% python3 -q
>>> import numpy as np
>>> np.set_printoptions(precision=2, suppress=True, linewidth=140)
>>> rd = lambda a: np.round(a, 2) + 0
>>> F = np.load("m.npy")
>>> F
array([[-2,  0,  0],
       [ 0,  1,  0],
       [ 0,  0,  1]])
>>> print(rd(np.linalg.eigvalsh(F).min()))
-2.0
>>> np.all(np.linalg.eigvalsh(F) > 0)
np.False_
>>> [round(float(np.linalg.det(F[:i, :i])), 2) + 0 for i in range(1, 4)]
[-2.0, -2.0, -2.0]
>>> F @ F
array([[4, 0, 0],
       [0, 1, 0],
       [0, 0, 1]])
>>> np.prod(np.diag(F)), rd(np.linalg.det(F))
(np.int64(-2), np.float64(-2.0))
>>> np.linalg.matrix_rank(F - F[0, 0] * np.eye(3))
np.int64(2)
>>> rd(np.sort(np.linalg.eigvals(F)))
array([-2.,  1.,  1.])
>>> rd(np.linalg.eigvals(F))
array([-2.,  1.,  1.])
>>> np.poly(F)
array([ 1.,  0., -3.,  2.])
>>> rd(np.linalg.eigvals(F).sum().real)
np.float64(0.0)
>>> rd(np.linalg.det(2 * F)), rd(np.linalg.det(F))
(np.float64(-16.0), np.float64(-2.0))
>>> q = F.astype(float).copy()
>>> for j in range(3):
...     q[:, j] -= q[:, :j] @ (q[:, :j].T @ q[:, j])
...     q[:, j] /= np.linalg.norm(q[:, j])
... 
>>> q.T @ q
array([[1., 0., 0.],
       [0., 1., 0.],
       [0., 0., 1.]])
>>> q.T @ F
array([[2., 0., 0.],
       [0., 1., 0.],
       [0., 0., 1.]])
>>> q
array([[-1.,  0.,  0.],
       [ 0.,  1.,  0.],
       [ 0.,  0.,  1.]])
>>> rng = np.random.default_rng(7590)
>>> M = rng.normal(size=(14, 3)) + 20 * np.array([1, -6, 8])
>>> rd(M)
array([[  19.83, -120.74,  161.61],
       [  19.91, -118.66,  161.34],
       [  19.18, -120.96,  161.32],
       [  20.38, -120.62,  160.16],
       [  20.72, -122.16,  160.93],
       [  18.94, -121.85,  158.67],
       [  19.92, -120.46,  159.32],
       [  18.66, -121.  ,  161.32],
       [  21.28, -118.1 ,  160.06],
       [  20.08, -119.2 ,  160.67],
       [  19.36, -120.87,  160.59],
       [  20.67, -120.43,  159.77],
       [  20.19, -121.42,  159.76],
       [  20.27, -119.88,  158.01]])
>>> basis = M[[7, 10]].astype(float)
>>> for _ in range(4):
...     z = np.linalg.norm(M[:, None] - basis, axis=-1).argmin(axis=1)
...     basis = np.array([M[z == j].mean(axis=0) for j in range(2)])
... 
>>> z
array([0, 1, 0, 1, 0, 1, 1, 0, 1, 1, 0, 1, 1, 1])
>>> print(rd(basis))
[[  19.55 -121.15  161.15]
 [  20.18 -120.07  159.75]]
>>> z = M[:, 0] > np.median(M[:, 0])
>>> f = M[z].mean(axis=0) - M[~z].mean(axis=0)
>>> rd(f)
array([ 1.11,  0.39, -0.69])
>>> print(z.astype(int))
[0 0 0 1 1 0 0 0 1 1 0 1 1 1]
>>> Uu, s, Vt = np.linalg.svd(M)
>>> np.argmax(s[:-1] / (s[1:] + 1e-6)) + 1
np.int64(1)
>>> rd(s)
array([753.82,   4.21,   2.67])
>>> other = Uu[:, :1] @ np.diag(s[:1]) @ Vt[:1]
>>> rd(np.linalg.norm(M - other) / np.linalg.norm(M))
np.float64(0.01)
>>> print(rd(np.linalg.norm(M - other, 2)), rd(s[1]))
4.21 4.21
>>> D = np.linalg.norm(M[:, None] - M[None], axis=-1)
>>> np.flatnonzero(D[4] < D.mean() / 2)
array([4])
>>> D[4].round(6).argsort(kind="stable")[:4]
array([ 4, 12,  3,  0])
>>> np.linalg.matrix_rank(D ** 2)
np.int64(5)
>>> D.mean(axis=1).argmax()
np.int64(8)
>>> rd(np.linalg.norm(M, 2))
np.float64(753.82)
>>> rd(np.linalg.norm(M[3], 1)), rd(np.linalg.norm(M[3], np.inf))
(np.float64(301.15), np.float64(160.16))
>>> print(rd(np.linalg.norm(M, "nuc")))
760.7
>>> other = np.array([[7, 5]])
>>> J = np.block([[np.zeros((1, 1)), other], [other.T, np.zeros((2, 2))]])
>>> J
array([[0., 7., 5.],
       [7., 0., 0.],
       [5., 0., 0.]])
>>> # equal to its transpose
>>> z = rng.permutation(3)
>>> z
array([2, 1, 0])
>>> other = J[z][:, z]
>>> np.allclose(other, J)
False
>>> np.kron(np.eye(2, dtype=int), J)
array([[0., 7., 5., 0., 0., 0.],
       [7., 0., 0., 0., 0., 0.],
       [5., 0., 0., 0., 0., 0.],
       [0., 0., 0., 0., 7., 5.],
       [0., 0., 0., 7., 0., 0.],
       [0., 0., 0., 5., 0., 0.]])
>>> print(rd(np.linalg.det(J.T)))
0.0
>>> np.einsum("ij,ji->", J, J)
np.float64(148.0)
>>> rd(np.linalg.eigvals(J).sum().real)
np.float64(0.0)
>>> np.einsum("ii->", J)
np.float64(0.0)
>>> w, vecs = np.linalg.eigh(J)
>>> np.abs(vecs[:, -1]).round(6).argmax()
np.int64(0)
>>> rd(vecs.T @ vecs)
array([[1., 0., 0.],
       [0., 1., 0.],
       [0., 0., 1.]])
>>> X = 0.5 ** np.abs(np.subtract.outer(np.arange(3), np.arange(3)))
>>> X
array([[1.  , 0.5 , 0.25],
       [0.5 , 1.  , 0.5 ],
       [0.25, 0.5 , 1.  ]])
>>> # symmetric
>>> gram = X.T @ X
>>> np.linalg.matrix_rank(gram)
np.int64(3)
>>> rd(np.linalg.eigvalsh(gram)[::-1])
array([3.4 , 0.56, 0.17])
>>> data = np.load("data.npy")
>>> print(data)
[[ 3  4  5  6]
 [ 7  8  9 10]]
>>> rd(np.linalg.svd(data, compute_uv=False))
array([19.47,  0.92])
>>> np.unravel_index(np.abs(data).argmax(), data.shape)
(np.int64(1), np.int64(3))
>>> data - data[0]
array([[0, 0, 0, 0],
       [4, 4, 4, 4]])
>>> np.zeros(2, 4)
Traceback (most recent call last):
  File "<python-input-73>", line 1, in <module>
    np.zeros(2, 4)
    ~~~~~~~~^^^^^^
TypeError: Cannot interpret '4' as a data type
>>> print(data.shape)
(2, 4)
>>> np.abs(data).max()
np.int64(10)
>>> data[:, 4]
Traceback (most recent call last):
  File "<python-input-76>", line 1, in <module>
    data[:, 4]
    ~~~~^^^^^^
IndexError: index 4 is out of bounds for axis 1 with size 4
>>> np.linalg.matrix_rank(data)
np.int64(2)
>>> m1 = np.load("out6.npy")
>>> rd(m1)
array([[ 0.96, -0.12, -0.16],
       [-0.12,  0.67, -0.45],
       [-0.16, -0.45,  0.37]])
>>> # projection: eigenvalues are 0 or 1
>>> w, vecs = np.linalg.eigvalsh(m1)
Traceback (most recent call last):
  File "<python-input-81>", line 1, in <module>
    w, vecs = np.linalg.eigvalsh(m1)
    ^^^^^^^
ValueError: too many values to unpack (expected 2)
>>> w, vecs = np.linalg.eigh(m1)
>>> rd(np.linalg.svd(m1, compute_uv=False))
array([1., 1., 0.])
>>> np.unique(w.round(6) + 0, return_counts=True)[1]
array([1, 2])
>>> rd(vecs.T @ vecs)
array([[1., 0., 0.],
       [0., 1., 0.],
       [0., 0., 1.]])
>>> print((w > 1e-8).sum(), (w < -1e-8).sum())
2 0
>>> rd(w)
array([0., 1., 1.])
>>> K = np.load("a.npy")
>>> K
array([[2, 3, 4],
       [3, 2, 3],
       [4, 3, 2]])
>>> w, vecs = np.linalg.eigh(K)
>>> x0 = np.array([2, 1, 1])
>>> rd(vecs * np.abs(w) @ vecs.T)
array([[4.2 , 2.56, 2.2 ],
       [2.56, 2.98, 2.56],
       [2.2 , 2.56, 4.2 ]])
>>> print(rd(vecs * np.maximum(w, 0) @ vecs.T))
[[3.1  2.78 3.1 ]
 [2.78 2.49 2.78]
 [3.1  2.78 3.1 ]]
>>> q, vecs = np.linalg.qr(K[:, :2])[0], np.linalg.qr(K[:, 2:])[0]
>>> s = np.linalg.svd(q.T @ vecs, compute_uv=False)
>>> rd(s)
array([0.96])
>>> (s > 0.9).sum()
np.int64(1)
>>> rd(np.degrees(np.arccos(s.clip(0, 1))))
array([16.44])
>>> rd(np.linalg.norm(q @ q.T - vecs @ vecs.T, 2))
np.float64(1.0)
>>> np.count_nonzero(K)
np.int64(9)
>>> rd(np.linalg.norm(K))
np.float64(8.94)
>>> print(rd(np.linalg.svd(K, compute_uv=False)))
[8.69 2.   0.69]
>>> np.diff(K, axis=0)
array([[ 1, -1, -1],
       [ 1,  1, -1]])
>>> K.shape
(3, 3)
>>> np.linalg.matrix_rank(K)
np.int64(3)
>>> rd(K.mean(axis=0))
array([3.  , 2.67, 3.  ])
>>> np.unravel_index(np.abs(K).argmax(), K.shape)
(np.int64(0), np.int64(2))
>>> w, vecs = np.linalg.eig(K)
>>> rd(np.sort(np.linalg.eigvals(np.linalg.inv(K))))
array([-1.45, -0.5 ,  0.12])
>>> rd(np.sort(np.linalg.eigvals(K @ K)))
array([ 0.48,  4.  , 75.52])
>>> rd(w)
array([ 8.69, -2.  , -0.69])
>>> rd(np.sort(np.linalg.eigvals(K.T)))
array([-2.  , -0.69,  8.69])
>>> other = np.array([[1, 0], [2, 2]])
>>> basis = np.array([[-2, 1, 2], [1, -1, -2], [-1, -1, 1]])
>>> E = np.kron(other, basis)
>>> E
array([[-2,  1,  2,  0,  0,  0],
       [ 1, -1, -2,  0,  0,  0],
       [-1, -1,  1,  0,  0,  0],
       [-4,  2,  4, -4,  2,  4],
       [ 2, -2, -4,  2, -2, -4],
       [-2, -2,  2, -2, -2,  2]])
>>> other = np.array([[2, 1], [2, 1], [2, 3], [2, 3], [0, 3], [0, 2]])
>>> np.linalg.matrix_rank(np.vstack([E, other.T]))
np.int64(6)
>>> E @ other
array([[  2,   5],
       [ -4,  -6],
       [ -2,   1],
       [ -4,  12],
       [ -4, -20],
       [ -8,  -6]])
>>> np.einsum("ij,ij->i", E, E)
array([ 9,  6,  3, 72, 48, 24])
>>> other.T @ E.T
array([[  2,  -4,  -2,  -4,  -4,  -8],
       [  5,  -6,   1,  12, -20,  -6]])
>>> np.linalg.matrix_rank(E @ other)
np.int64(2)
>>> other @ E
Traceback (most recent call last):
  File "<python-input-123>", line 1, in <module>
    other @ E
    ~~~~~~^~~
ValueError: matmul: Input operand 1 has a mismatch in its core dimension 0, with gufunc signature (n?,k),(k,m?)->(n?,m?) (size 6 is different from 2)
>>> q, vecs = np.linalg.qr(E[:, :3])[0], np.linalg.qr(E[:, 3:])[0]
>>> s = np.linalg.svd(q.T @ vecs, compute_uv=False)
>>> rd(np.linalg.norm(q @ q.T - vecs @ vecs.T, 2))
np.float64(0.45)
>>> print(np.allclose(E, E.T))
False
>>> print(rd(np.sort(np.abs(np.linalg.eigvals(E)))))
[1.   1.3  2.   2.3  2.61 4.61]
>>> E.inv()
Traceback (most recent call last):
  File "<python-input-129>", line 1, in <module>
    E.inv()
    ^^^^^
AttributeError: 'numpy.ndarray' object has no attribute 'inv'
>>> (E - E.T) / 2
array([[ 0. ,  0. ,  1.5,  2. , -1. ,  1. ],
       [ 0. ,  0. , -0.5, -1. ,  1. ,  1. ],
       [-1.5,  0.5,  0. , -2. ,  2. , -1. ],
       [-2. ,  1. ,  2. ,  0. ,  0. ,  3. ],
       [ 1. , -1. , -2. ,  0. ,  0. , -1. ],
       [-1. , -1. ,  1. , -3. ,  1. ,  0. ]])
>>> E @ E
array([[  3,  -5,  -4,   0,   0,   0],
       [ -1,   4,   2,   0,   0,   0],
       [  0,  -1,   1,   0,   0,   0],
       [ 18, -30, -24,  12, -20, -16],
       [ -6,  24,  12,  -4,  16,   8],
       [  0,  -6,   6,   0,  -4,   4]])
>>> assert E == E.T
Traceback (most recent call last):
  File "<python-input-132>", line 1, in <module>
    assert E == E.T
           ^^^^^^^^
ValueError: The truth value of an array with more than one element is ambiguous. Use a.any() or a.all()
>>> np.allclose(E @ E.T, E.T @ E)
False
>>> np.trace(E)
np.int64(-6)
>>> np.linalg.determinant(E)
Traceback (most recent call last):
  File "<python-input-135>", line 1, in <module>
    np.linalg.determinant(E)
    ^^^^^^^^^^^^^^^^^^^^^
AttributeError: module 'numpy.linalg' has no attribute 'determinant'
